>>> import numpy as np
>>> from numpy import linalg as LA
>>> np.set_printoptions(precision=1, suppress=True, linewidth=120)
>>> def rnd(a):
...     return np.round(a, 1) + 0
... 
>>> X = np.loadtxt("sample4.csv", delimiter=",")
>>> X
array([[-9.,  3.,  5.],
       [ 0., -9., -8.],
       [ 0.,  0.,  0.]])
>>> rk = LA.matrix_rank(X)
>>> rk
np.int64(2)
>>> null = LA.svd(X)[2][rk:].T
>>> [int(LA.matrix_rank(X[:i])) for i in range(1, len(X) + 1)]
[1, 2, 2]
>>> rnd(X @ null)
array([[0.],
       [0.],
       [0.]])
>>> np.allclose(X @ null, 0)
True
>>> rnd(null @ null.T)
array([[ 0. , -0.1,  0.1],
       [-0.1,  0.4, -0.5],
       [ 0.1, -0.5,  0.5]])
>>> LA.matrix_rank(X, rtol=0.1)
np.int64(2)
>>> rnd(LA.norm(X, 2) / LA.norm(X))
np.float64(0.9)
>>> E = np.array([[4.7, -0.9, -0.2], [-0.9, 2.2, -1.4], [-0.2, -1.4, 3.1]])
>>> X[2] @ X[1]
np.float64(0.0)
>>> rnd(LA.norm(X, 1)), rnd(LA.norm(X, np.inf))
(np.float64(13.0), np.float64(17.0))
>>> LA.norm(X, axis=1).argmax()
np.int64(1)
>>> rnd(LA.norm(X, 2))
np.float64(14.1)
>>> rnd(LA.norm(X, axis=1))
array([10.7, 12. ,  0. ])
>>> rnd(LA.norm(X) ** 2 / LA.norm(X, 2) ** 2)
np.float64(1.3)
>>> x0 = np.array([3, 1, -1])
>>> rnd(E * x0)
array([[14.1, -0.9,  0.2],
       [-2.7,  2.2,  1.4],
       [-0.6, -1.4, -3.1]])
>>> rnd(E @ np.ones(3))
array([ 3.6, -0.1,  1.5])
>>> rnd(np.einsum("ij,j->i", E, x0))
array([13.4,  0.9, -5.1])
>>> x0 = np.ones(3)
>>> for _ in range(6):
...     x0 = E @ x0
...     x0 /= LA.norm(x0)
...     print(round(x0 @ E @ x0, 1))
... 
4.4
5.0
5.0
5.0
5.0
5.0
>>> rnd(LA.eigvalsh(E)[-1])
np.float64(5.0)
>>> ev, V = LA.eigh(E)
>>> x0 = np.array([-3, 2, 0])
>>> (np.sign(V[:, -1].round(6)) == np.sign(V[0, -1].round(6))).astype(int)
array([1, 0, 1])
>>> rnd(x0 @ E @ x0 / (x0 @ x0)), rnd(ev[0]), rnd(ev[-1])
(np.float64(4.8), np.float64(1.0), np.float64(5.0))
>>> rnd(V * np.maximum(ev, 0) @ V.T)
array([[ 4.7, -0.9, -0.2],
       [-0.9,  2.2, -1.4],
       [-0.2, -1.4,  3.1]])
>>> rnd(V * np.abs(ev) @ V.T)
array([[ 4.7, -0.9, -0.2],
       [-0.9,  2.2, -1.4],
       [-0.2, -1.4,  3.1]])
>>> rnd(LA.eigvalsh(E[1:, 1:]))
array([1.2, 4.1])
>>> rnd(V * np.sqrt(ev) @ V.T)
array([[ 2.1, -0.3, -0.1],
       [-0.3,  1.4, -0.5],
       [-0.1, -0.5,  1.7]])
